% ipython --no-banner

In [1]: import numpy as np

In [2]: import numpy.linalg as la

In [3]: np.set_printoptions(precision=1, suppress=True, linewidth=120, sign=" ")

In [4]: out = np.array([[1, 1, -3, -1], [2, -3, 3, -1], [-1, 3, 1, 0], [0, -1, 2, 1]])

In [5]: cent = np.array([[2, 8, 9, 4, 4, 5, 1, 6, 9],
   ...:     [4, 4, 4, 8, 2, 4, 6, 5, 8],
   ...:     [1, 0, 2, 9, 9, 7, 9, 3, 2],
   ...:     [7, 1, 3, 8, 0, 8, 7, 5, 3],
   ...:     [9, 4, 5, 9, 6, 1, 9, 5, 7],
   ...:     [8, 7, 6, 6, 0, 5, 4, 4, 1],
   ...:     [6, 2, 1, 9, 8, 5, 5, 5, 0],
   ...:     [2, 2, 5, 3, 9, 2, 4, 0, 5],
   ...:     [4, 9, 2, 3, 2, 1, 4, 4, 3]])

In [6]: J = np.block([[out, np.array([[0, -2, -1, 2, 0, 1, 3, -1, 1],
   ...:     [1, -3, -3, -2, 1, -3, 0, 0, -3],
   ...:     [-1, -3, -1, 0, -2, 0, 1, 2, -2],
   ...:     [0, 2, -1, -3, 0, 1, -2, 2, 3]])], [np.zeros((9, 4)), cent]])

In [7]: print(J)
[[ 1.  1. -3. -1.  0. -2. -1.  2.  0.  1.  3. -1.  1.]
 [ 2. -3.  3. -1.  1. -3. -3. -2.  1. -3.  0.  0. -3.]
 [-1.  3.  1.  0. -1. -3. -1.  0. -2.  0.  1.  2. -2.]
 [ 0. -1.  2.  1.  0.  2. -1. -3.  0.  1. -2.  2.  3.]
 [ 0.  0.  0.  0.  2.  8.  9.  4.  4.  5.  1.  6.  9.]
 [ 0.  0.  0.  0.  4.  4.  4.  8.  2.  4.  6.  5.  8.]
 [ 0.  0.  0.  0.  1.  0.  2.  9.  9.  7.  9.  3.  2.]
 [ 0.  0.  0.  0.  7.  1.  3.  8.  0.  8.  7.  5.  3.]
 [ 0.  0.  0.  0.  9.  4.  5.  9.  6.  1.  9.  5.  7.]
 [ 0.  0.  0.  0.  8.  7.  6.  6.  0.  5.  4.  4.  1.]
 [ 0.  0.  0.  0.  6.  2.  1.  9.  8.  5.  5.  5.  0.]
 [ 0.  0.  0.  0.  2.  2.  5.  3.  9.  2.  4.  0.  5.]
 [ 0.  0.  0.  0.  4.  9.  2.  3.  2.  1.  4.  4.  3.]]

In [8]: Q, V = la.qr(J[:, :10])[0], la.qr(J[:, 10:])[0]

In [9]: sig = la.svd(Q.T @ V, compute_uv=False)

In [10]: print(round(float(la.norm(Q @ Q.T - V @ V.T, 2)), 1))
1.0

In [11]: print(sig)
[ 1.   0.9  0.8]
